In [1]: import numpy as np

In [2]: from numpy import linalg as LA

In [3]: np.set_printoptions(suppress=True, linewidth=100)

In [4]: E = np.load("arr.npy")

In [5]: E
Out[5]: 
array([[ 4.54, -0.64, -2.39, -0.34,  3.19],
       [-1.37, -0.09,  0.6 ,  0.11, -2.02],
       [ 4.97, -0.18, -1.18, -0.67,  3.73],
       [-4.  ,  1.4 ,  1.32,  0.88, -3.32],
       [ 4.71, -1.06, -1.46, -0.37,  3.11],
       [ 0.19, -0.33,  0.59, -0.26,  0.12],
       [-2.94, -0.27,  1.74,  0.38, -2.31],
       [-2.87,  0.98,  0.74,  0.14, -2.49],
       [ 4.04,  0.  , -2.17, -0.49,  3.69],
       [-1.4 ,  0.56,  0.47,  0.43, -0.76],
       [ 0.  , -0.25,  0.22,  0.1 , -0.21],
       [-3.84,  0.9 ,  2.32,  0.42, -3.32],
       [ 2.36, -0.24, -1.46,  0.23,  1.85],
       [-1.55,  0.25,  0.36,  0.  , -1.85],
       [-4.7 ,  0.7 ,  1.68,  0.74, -3.48],
       [-4.37,  0.58,  1.45,  0.36, -3.13],
       [-2.82,  0.18,  0.91,  0.36, -2.29],
       [-1.86, -0.51,  0.55,  0.83, -1.35],
       [-4.27,  0.88,  1.58,  0.67, -3.38],
       [-3.41,  0.37,  1.29,  0.11, -2.  ],
       [-1.39,  0.24,  0.53,  0.36, -1.57],
       [-2.71,  0.22,  0.94,  0.15, -2.52]])

In [6]: Xs = (E - E.mean(axis=0)) / E.std(axis=0)

In [7]: np.round(Xs.std(axis=0), 2)
Out[7]: array([1., 1., 1., 1., 1.])

In [8]: c = LA.lstsq(np.delete(Xs, 0, axis=1), Xs[:, 0])[0]

In [9]: c.round(2)
Out[9]: array([-0.07, -0.17, -0.08,  0.71])

In [10]: np.round(1 - np.var(Xs[:, 0] - np.delete(Xs, 0, axis=1) @ c), 2)
Out[10]: np.float64(0.98)

In [11]: Xs = E - E.mean(axis=0)

In [12]: Uu, s, VT = LA.svd(Xs, full_matrices=False)

In [13]: np.abs(Uu[:, 0]).argmax()
Out[13]: np.int64(2)

In [14]: np.abs(VT[0]).argmax()
Out[14]: np.int64(0)

In [15]: np.round(np.abs(VT[-1]), 2)
Out[15]: array([0.29, 0.16, 0.26, 0.9 , 0.09])

In [16]: np.searchsorted(np.cumsum(s ** 2) / (s ** 2).sum(), 0.9) + 1
Out[16]: np.int64(1)

In [17]: LA.matrix_rank(Xs)
Out[17]: np.int64(5)

In [18]: round((s ** 2).sum() ** 2 / (s ** 4).sum(), 2)
Out[18]: np.float64(1.05)

In [19]: Xs = E - E.mean(axis=0)

In [20]: vecs = LA.svd(Xs)[2][:1]

In [21]: other = Xs - Xs @ vecs.T @ vecs

In [22]: LA.norm(other, axis=1).round(6).argmax()
Out[22]: np.int64(17)

In [23]: np.round(np.cov(Xs @ vecs.T, rowvar=False), 2)
Out[23]: np.float64(17.89)

In [24]: cent = E[[1, 5]].astype(float)

In [25]: for _ in range(4):
    ...:     labels = LA.norm(E[:, None] - cent, axis=-1).argmin(axis=1)
    ...:     cent = np.array([E[labels == j].mean(axis=0) for j in range(2)])
    ...: 

In [26]: labels
Out[26]: array([1, 0, 1, 0, 1, 0, 0, 0, 1, 0, 0, 0, 1, 0, 0, 0, 0, 0, 0, 0, 0, 0])

In [27]: np.bincount(labels)
Out[27]: array([17,  5])

In [28]: np.abs(cent[1] - cent[0]).argmax()
Out[28]: np.int64(0)

In [29]: r0, g = E[6], E[17]

In [30]: np.round(r0 @ g, 2)
Out[30]: np.float64(10.0)

In [31]: p = (r0 @ g) / (r0 @ r0) * r0

In [32]: np.round(g - p, 2)
Out[32]: array([-0.15, -0.35, -0.46,  0.61, -0.01])

In [33]: LA.matrix_rank(np.outer(r0, g))
Out[33]: np.int64(1)

In [34]: J = np.loadtxt("mat.csv", delimiter=",")

In [35]: J
Out[35]: 
array([[-2.,  3.,  0.,  0.,  0.],
       [ 3.,  3.,  3.,  0.,  0.],
       [ 0.,  3., -2.,  3.,  0.],
       [ 0.,  0.,  3.,  3.,  3.],
       [ 0.,  0.,  0.,  3.,  1.]])

In [36]: Uu, s, VT = LA.svd(J, full_matrices=False)

In [37]: Uu.shape, s.shape, VT.shape
Out[37]: ((5, 5), (5,), (5, 5))

In [38]: np.allclose(Uu * s @ VT, J)
Out[38]: True

In [39]: np.round(s / s[0], 2)
Out[39]: array([1.  , 0.78, 0.73, 0.43, 0.05])

In [40]: np.round(Uu.T @ Uu, 2) + 0
Out[40]: 
array([[1., 0., 0., 0., 0.],
       [0., 1., 0., 0., 0.],
       [0., 0., 1., 0., 0.],
       [0., 0., 0., 1., 0.],
       [0., 0., 0., 0., 1.]])

In [41]: ev, vecs = LA.eig(J)

In [42]: np.round(np.sort(LA.eigvals(J @ J)), 2)
Out[42]: array([ 0.12,  7.98, 22.66, 25.96, 42.28])

In [43]: np.round(np.sort(LA.eigvals(J.T)), 2)
Out[43]: array([-5.09, -2.82, -0.34,  4.76,  6.5 ])

In [44]: ev, vecs = LA.eigh(J)

In [45]: np.unique(ev.round(6) + 0, return_counts=True)[1]
Out[45]: array([1, 1, 1, 1, 1])

In [46]: np.round(LA.svd(J, compute_uv=False), 2)
Out[46]: array([6.5 , 5.09, 4.76, 2.82, 0.34])

In [47]: np.round(vecs.T @ J @ vecs, 2) + 0
Out[47]: 
array([[-5.09,  0.  ,  0.  ,  0.  ,  0.  ],
       [ 0.  , -2.82,  0.  ,  0.  ,  0.  ],
       [ 0.  ,  0.  , -0.34,  0.  ,  0.  ],
       [ 0.  ,  0.  ,  0.  ,  4.76,  0.  ],
       [ 0.  ,  0.  ,  0.  ,  0.  ,  6.5 ]])

In [48]: ev.round(2)
Out[48]: array([-5.09, -2.82, -0.34,  4.76,  6.5 ])

In [49]: np.round(vecs.T @ vecs, 2) + 0
Out[49]: 
array([[1., 0., 0., 0., 0.],
       [0., 1., 0., 0., 0.],
       [0., 0., 1., 0., 0.],
       [0., 0., 0., 1., 0.],
       [0., 0., 0., 0., 1.]])

In [50]: np.abs(vecs[:, -1]).round(6).argmax()
Out[50]: np.int64(3)

In [51]: other = np.array([[0, 2, -1], [-3, 2, -3], [0, 1, 3], [-4, -5, -5], [-3, -3, 0]])

In [52]: np.einsum("ij,ij->i", J, J)
Out[52]: array([13., 27., 22., 27., 10.])

In [53]: J @ other
Out[53]: 
array([[ -9.,   2.,  -7.],
       [ -9.,  15.,  -3.],
       [-21., -11., -30.],
       [-21., -21.,  -6.],
       [-15., -18., -15.]])

In [54]: LA.matrix_rank(J @ other)
Out[54]: np.int64(3)

In [55]: LA.matrix_rank(np.vstack([J, other.T]))
Out[55]: np.int64(5)

In [56]: mat = 0.5 ** np.abs(np.subtract.outer(np.arange(5), np.arange(5)))

In [57]: mat.round(2)
Out[57]: 
array([[1.  , 0.5 , 0.25, 0.12, 0.06],
       [0.5 , 1.  , 0.5 , 0.25, 0.12],
       [0.25, 0.5 , 1.  , 0.5 , 0.25],
       [0.12, 0.25, 0.5 , 1.  , 0.5 ],
       [0.06, 0.12, 0.25, 0.5 , 1.  ]])

In [58]: ev, vecs = LA.eig(mat)

In [59]: np.round(mat @ vecs[:, 0] - ev[0] * vecs[:, 0], 2) + 0
Out[59]: array([0., 0., 0., 0., 0.])

In [60]: np.round(np.prod(ev), 2)
Out[60]: np.float64(0.32)

In [61]: np.round(np.sort(LA.eigvals(mat @ mat)), 2)
Out[61]: array([0.13, 0.21, 0.48, 1.51, 5.12])

In [62]: np.round(np.sort(LA.eigvals(mat.T)), 2)
Out[62]: array([0.36, 0.46, 0.69, 1.23, 2.26])

In [63]: M = np.loadtxt("case9.csv", delimiter=",")

In [64]: M
Out[64]: 
array([[ 13.46,   3.09,   3.69,  12.74,  -1.05,   5.66,   0.68],
       [  4.85,   6.78,   1.75,   1.08, -14.5 ,   8.78,  -6.23],
       [ 13.62,  -5.16,   6.34,   3.58,   3.03,  -8.62,  -7.17],
       [  0.65,   8.99,   6.57, -10.87,   9.89,  -7.13,   2.95],
       [  0.17, -14.77,   1.97,  -2.91,   2.49,   5.88, -11.35],
       [-14.81,  -4.75,  -7.67,  -4.91,   5.56,  -1.33,  -6.52],
       [ -0.66,   6.85, -12.26,   5.72,  -3.81,   7.31,  10.08],
       [  7.65,  -4.13,  -6.4 ,  -3.64,  -9.87,   0.86,  13.12],
       [ 10.7 ,   4.84,   4.21,   6.52,   8.15,   7.66,  -8.76],
       [ 15.93,   2.44,   1.27,  -4.82,  -9.11,   5.61,   1.07],
       [  3.86,  -8.7 ,   5.41,  14.26,  -2.76,   2.72,   7.86],
       [-11.03,  -2.95,  -4.12, -10.11,  -3.96,  -8.29,  -8.12],
       [ -2.35,   7.48,  14.37,   5.44,   8.12,   5.76,   1.85],
       [ -5.3 , -14.55,   0.17,  -9.03,  -1.67,   4.69,  -7.33],
       [ -8.01,   5.74,  -9.63,  -1.49,   6.47,  -1.09, -12.84],
       [ -8.82,  -0.62,  -8.08,   0.25,  -9.74, -12.62,  -1.59],
       [-11.21,   5.84,   2.5 ,   2.91,   2.88,  14.06,   4.41],
       [ -0.07,   0.73,  -8.8 ,  -2.83, -13.45, -11.54,  -0.14],
       [  8.47,   0.59,  -4.22,  -6.72, -11.92,  -7.57,  -8.1 ],
       [ -0.97,  14.86,   9.17,   3.9 ,   2.43,   6.95,  -4.97],
       [  2.21,  -0.74, -15.55,   5.88,  10.14,   3.88,  -0.65],
       [  2.27,   8.28,  -1.95,  15.36,   2.8 ,   1.33,   8.78],
       [ 11.09,   3.87,   6.87,   2.28,   3.53,  13.46,  -4.  ],
       [  5.86,   6.85, -11.94,   3.53,   9.17,   7.93,   4.09],
       [ -5.74, -10.1 ,  -7.75,  -1.66,  -5.13,  -4.68, -12.4 ],
       [  3.26,   2.17,   7.42,   4.94,  13.6 ,  10.96,   0.55],
       [  9.47, -10.24,   3.38,  11.  ,   6.93,  -1.63,  -4.71],
       [ -2.59,  17.61,   2.31,  -2.8 ,  -0.38,  -2.57,   7.96],
       [ -1.93,  12.07,   5.42,  -2.04,   9.44,   8.74,  -7.19],
       [-11.29,   2.01,  -6.24,  -2.53,   0.92,  13.33,  -6.68],
       [-10.4 ,  -4.77,   7.8 ,  -8.13,  -3.45,   2.97,  11.03]])

In [65]: other = np.c_[E[:, :2] @ np.array([[1, 4], [6, 0]]), np.array([2, 2, -2, 0, 1, 1, 2, 1, -2, -2, 1, 1, 0, 2, -2, 0, 0, 1, -2, 0, 0, 2])]

In [66]: other.round(2)
Out[66]: 
array([[  0.7 ,  18.16,   2.  ],
       [ -1.91,  -5.48,   2.  ],
       [  3.89,  19.88,  -2.  ],
       [  4.4 , -16.  ,   0.  ],
       [ -1.65,  18.84,   1.  ],
       [ -1.79,   0.76,   1.  ],
       [ -4.56, -11.76,   2.  ],
       [  3.01, -11.48,   1.  ],
       [  4.04,  16.16,  -2.  ],
       [  1.96,  -5.6 ,  -2.  ],
       [ -1.5 ,   0.  ,   1.  ],
       [  1.56, -15.36,   1.  ],
       [  0.92,   9.44,   0.  ],
       [ -0.05,  -6.2 ,   2.  ],
       [ -0.5 , -18.8 ,  -2.  ],
       [ -0.89, -17.48,   0.  ],
       [ -1.74, -11.28,   0.  ],
       [ -4.92,  -7.44,   1.  ],
       [  1.01, -17.08,  -2.  ],
       [ -1.19, -13.64,   0.  ],
       [  0.05,  -5.56,   0.  ],
       [ -1.39, -10.84,   2.  ]])

In [67]: np.round(LA.lstsq(E, other[:, 0])[0], 2) + 0
Out[67]: array([1., 6., 0., 0., 0.])

In [68]: LA.matrix_rank(other)
Out[68]: np.int64(3)

In [69]: np.round(LA.norm(other - E @ LA.lstsq(E, other)[0], axis=0), 2) + 0
Out[69]: array([0., 0., 4.])

In [70]: Uu, s, VT = LA.svd(M, full_matrices=False)

In [71]: (s > 1e-8).sum()
Out[71]: np.int64(7)

In [72]: np.allclose(Uu * s @ VT, M)
Out[72]: True

In [73]: Uu.shape, s.shape, VT.shape
Out[73]: ((31, 7), (7,), (7, 7))

In [74]: np.round(Uu.T @ Uu, 2) + 0
Out[74]: 
array([[1., 0., 0., 0., 0., 0., 0.],
       [0., 1., 0., 0., 0., 0., 0.],
       [0., 0., 1., 0., 0., 0., 0.],
       [0., 0., 0., 1., 0., 0., 0.],
       [0., 0., 0., 0., 1., 0., 0.],
       [0., 0., 0., 0., 0., 1., 0.],
       [0., 0., 0., 0., 0., 0., 1.]])

In [75]: np.abs(Uu[:, 0]).round(6).argmax()
Out[75]: np.int64(11)

In [76]: feats = np.load("sample10.npy")

In [77]: feats
Out[77]: 
array([[-2.,  1.,  0.,  0.,  0.,  0.,  0.,  0.],
       [ 0., -2.,  1.,  0.,  0.,  0.,  0.,  0.],
       [ 0.,  0., -2.,  1.,  0.,  0.,  0.,  0.],
       [ 0.,  0.,  0., -2.,  1.,  0.,  0.,  0.],
       [ 0.,  0.,  0.,  0., -2.,  1.,  0.,  0.],
       [ 0.,  0.,  0.,  0.,  0., -2.,  1.,  0.],
       [ 0.,  0.,  0.,  0.,  0.,  0., -2.,  1.],
       [ 0.,  0.,  0.,  0.,  0.,  0.,  0., -2.]])

In [78]: rng = np.random.default_rng(58)

In [79]: labels = rng.permutation(8)

In [80]: other = feats[:, labels] * rng.choice([-1, 1], 8)

In [81]: other
Out[81]: 
array([[ 0., -0., -0.,  2., -0., -0.,  0.,  1.],
       [ 0., -0., -1., -0., -0., -0.,  0., -2.],
       [ 0., -1.,  2., -0., -0., -0.,  0.,  0.],
       [ 0.,  2., -0., -0., -1., -0.,  0.,  0.],
       [ 1., -0., -0., -0.,  2., -0.,  0.,  0.],
       [-2., -0., -0., -0., -0., -1.,  0.,  0.],
       [ 0., -0., -0., -0., -0.,  2.,  1.,  0.],
       [ 0., -0., -0., -0., -0., -0., -2.,  0.]])

In [82]: Uu, _, VT = LA.svd(feats.T @ other)

In [83]: labels
Out[83]: array([5, 3, 2, 0, 4, 6, 7, 1])

In [84]: np.round(Uu @ VT, 2) + 0
Out[84]: 
array([[ 0.,  0.,  0., -1.,  0.,  0.,  0.,  0.],
       [ 0.,  0.,  0.,  0.,  0.,  0.,  0.,  1.],
       [ 0.,  0., -1.,  0.,  0.,  0.,  0.,  0.],
       [ 0., -1.,  0.,  0.,  0.,  0.,  0.,  0.],
       [ 0.,  0.,  0.,  0., -1.,  0.,  0.,  0.],
       [ 1.,  0.,  0.,  0.,  0.,  0.,  0.,  0.],
       [ 0.,  0.,  0.,  0.,  0., -1.,  0.,  0.],
       [ 0.,  0.,  0.,  0.,  0.,  0.,  1.,  0.]])

In [85]: T = np.stack([feats, 3 * feats, feats[::-1]])

In [86]: (T @ feats.T).shape
Out[86]: (3, 8, 8)
